$ ipython --no-banner

In [1]: import numpy as np

In [2]: np.set_printoptions(precision=3, suppress=True, linewidth=120, floatmode="fixed")

In [3]: X = np.array([[0, 1, 0, 1], [1, 0, 1, 0], [0, 1, 0, 1], [1, 0, 1, 0]])

In [4]: rank = np.linalg.matrix_rank(X)

In [5]: print(rank)
2

In [6]: ns = np.linalg.svd(X)[2][rank:].T

In [7]: [int(np.linalg.matrix_rank(X[:i])) for i in range(1, len(X) + 1)]
Out[7]: [1, 2, 2, 2]

In [8]: print([int(np.linalg.matrix_rank(X[:, :j + 1])) for j in range(4)])
[1, 2, 2, 2]

In [9]: round(float(np.linalg.norm(X) ** 2 / np.linalg.norm(X, 2) ** 2), 3)
Out[9]: 2.0

In [10]: print(np.linalg.norm(X, axis=1))
[1.414 1.414 1.414 1.414]

In [11]: print(round(float(np.linalg.norm(X, 1)), 3), np.round(np.linalg.norm(X, np.inf), 3))
2.0 2.0

In [12]: np.round(np.linalg.norm(X, "nuc"), 3)
Out[12]: np.float64(4.0)

In [13]: X[1] @ X[3]
Out[13]: np.int64(2)

In [14]: mat = np.loadtxt("sample1.csv", delimiter=",")

In [15]: mat
Out[15]: 
array([[ 0.000,  0.340,  0.661,  0.183,  0.033],
       [-0.387, -0.270, -0.063,  0.781, -0.328],
       [ 0.242,  0.212, -0.562,  0.422,  0.373],
       [-0.629, -0.327, -0.234, -0.355,  0.247],
       [-0.194,  0.716, -0.344, -0.089, -0.106],
       [ 0.145, -0.003, -0.238, -0.209, -0.822],
       [-0.581,  0.383,  0.117,  0.017, -0.064]])

In [16]: rng = np.random.default_rng(502)

In [17]: z = rng.permutation(5)

In [18]: Y = mat[:, z] * rng.choice([-1, 1], 5)

In [19]: Y
Out[19]: 
array([[ 0.183,  0.661, -0.033, -0.340, -0.000],
       [ 0.781, -0.063,  0.328,  0.270,  0.387],
       [ 0.422, -0.562, -0.373, -0.212, -0.242],
       [-0.355, -0.234, -0.247,  0.327,  0.629],
       [-0.089, -0.344,  0.106, -0.716,  0.194],
       [-0.209, -0.238,  0.822,  0.003, -0.145],
       [ 0.017,  0.117,  0.064, -0.383,  0.581]])

In [20]: U, _, vt = np.linalg.svd(mat.T @ Y)

In [21]: np.round(np.linalg.lstsq(mat, Y)[0], 3) + 0
Out[21]: 
array([[ 0.000,  0.000,  0.000,  0.000, -1.000],
       [ 0.000,  0.000,  0.000, -1.000,  0.000],
       [ 0.000,  1.000,  0.000,  0.000,  0.000],
       [ 1.000,  0.000,  0.000,  0.000,  0.000],
       [ 0.000,  0.000, -1.000,  0.000,  0.000]])

In [22]: z
Out[22]: array([3, 2, 4, 1, 0])

In [23]: r0 = np.array([3, 6, 5])

In [24]: np.polyval(r0, Y[4])
Out[24]: array([4.491, 3.293, 5.672, 2.242, 6.274])

In [25]: np.convolve(Y[4], r0)
Out[25]: array([-0.267, -1.564, -2.186, -3.227, -3.182, -2.417,  0.968])

In [26]: np.cross(Y[4, :3], Y[1, :3])
Out[26]: array([-0.106,  0.112,  0.274])

In [27]: np.correlate(Y[4], Y[1], "full")
Out[27]: array([-0.034, -0.157, -0.081, -0.355, -0.131, -0.457,  0.192, -0.571,  0.151])

In [28]: P = np.triu(np.array([[-2, 2, -1, 2], [2, -2, 0, 2], [1, 0, -2, 2], [-1, 2, 0, -2]]), 1) + np.eye(4)

In [29]: Y = P @ X @ np.linalg.inv(P)

In [30]: round(np.linalg.det(Y), 3)
Out[30]: np.float64(0.0)

In [31]: Y
Out[31]: 
array([[ 4.000, -8.000,  8.000, -8.000],
       [ 3.000, -6.000,  6.000, -6.000],
       [ 2.000, -3.000,  4.000, -5.000],
       [ 1.000, -2.000,  2.000, -2.000]])

In [32]: np.linalg.matrix_rank(Y)
Out[32]: np.int64(2)

In [33]: P @ X - X @ P
Out[33]: 
array([[ 4.000, -1.000,  4.000, -3.000],
       [ 2.000, -2.000,  3.000, -4.000],
       [ 2.000,  0.000,  2.000, -2.000],
       [ 0.000, -2.000,  1.000, -4.000]])
